% ipython --no-banner

In [1]: import numpy as np

In [2]: np.set_printoptions(suppress=True, linewidth=140)

In [3]: m1 = np.diag(np.array([-3, -4, 3, -5]))

In [4]: m1
Out[4]: 
array([[-3,  0,  0,  0],
       [ 0, -4,  0,  0],
       [ 0,  0,  3,  0],
       [ 0,  0,  0, -5]])

In [5]: np.linalg.matrix_power(m1, 2)
Out[5]: 
array([[ 9,  0,  0,  0],
       [ 0, 16,  0,  0],
       [ 0,  0,  9,  0],
       [ 0,  0,  0, 25]])

In [6]: np.allclose(m1 @ m1.T, m1.T @ m1)
Out[6]: True

In [7]: np.round(np.sort(np.abs(np.linalg.eigvals(m1))), 4)
Out[7]: array([3., 3., 4., 5.])

In [8]: np.allclose(m1, m1.T)
Out[8]: True

In [9]: round(float(np.abs(np.linalg.eigvals(m1)).max()), 4)
Out[9]: 5.0

In [10]: w, evecs = np.linalg.eigh(m1)

In [11]: vec = np.array([-3, -3, 3, -1])

In [12]: vec @ m1 @ vec
Out[12]: np.int64(-41)

In [13]: np.round(np.linalg.eigvalsh(m1[1:, 1:]), 4)
Out[13]: array([-5., -4.,  3.])

In [14]: evecs * np.maximum(w, 0) @ evecs.T
Out[14]: 
array([[0., 0., 0., 0.],
       [0., 0., 0., 0.],
       [0., 0., 3., 0.],
       [0., 0., 0., 0.]])

In [15]: np.round(vec @ m1 @ vec / (vec @ vec), 4), w[0], w[-1]
Out[15]: (np.float64(-1.4643), np.float64(-5.0), np.float64(3.0))

In [16]: m1 @ m1
Out[16]: 
array([[ 9,  0,  0,  0],
       [ 0, 16,  0,  0],
       [ 0,  0,  9,  0],
       [ 0,  0,  0, 25]])

In [17]: np.round(np.linalg.det(m1), 4)
Out[17]: np.float64(-180.0)

In [18]: (m1 != 0).astype(int)
Out[18]: 
array([[1, 0, 0, 0],
       [0, 1, 0, 0],
       [0, 0, 1, 0],
       [0, 0, 0, 1]])

In [19]: M = np.array([[-1, -2, 2, 0], [1, 1, -1, 1], [1, 1, -1, 1]])

In [20]: # rows 1 and 2 are equal

In [21]: T = np.stack([M, 5 * M, M[::-1]])

In [22]: np.linalg.matrix_rank(T.reshape(3, -1))
Out[22]: np.int64(2)

In [23]: T.sum(axis=0)
Out[23]: 
array([[ -5, -11,  11,   1],
       [  7,   7,  -7,   7],
       [  5,   4,  -4,   6]])

In [24]: T.shape
Out[24]: (3, 3, 4)

In [25]: (T @ M.T).shape
Out[25]: (3, 3, 3)

In [26]: np.linalg.matrix_rank(T)
Out[26]: array([2, 2, 2])

In [27]: [int(np.linalg.matrix_rank(np.linalg.matrix_power(m1, p))) for p in range(1, 5)]
Out[27]: [4, 4, 4, 4]

In [28]: U, sig, Vt = np.linalg.svd(M)

In [29]: evecs = Vt[:(sig > 1e-8).sum()]

In [30]: rng = np.random.default_rng(922)

In [31]: vec = M[0] + 3 * M[1] + rng.integers(2) * np.eye(4)[3]

In [32]: vec
Out[32]: array([ 2.,  1., -1.,  4.])

In [33]: np.linalg.matrix_rank(np.vstack([M, vec]))
Out[33]: np.int64(3)

In [34]: np.round(evecs.T @ evecs, 4)
Out[34]: 
array([[ 0.2727,  0.1818, -0.1818,  0.3636],
       [ 0.1818,  0.4545, -0.4545, -0.0909],
       [-0.1818, -0.4545,  0.4545,  0.0909],
       [ 0.3636, -0.0909,  0.0909,  0.8182]])

In [35]: np.allclose(evecs.T @ evecs @ vec, vec)
Out[35]: False
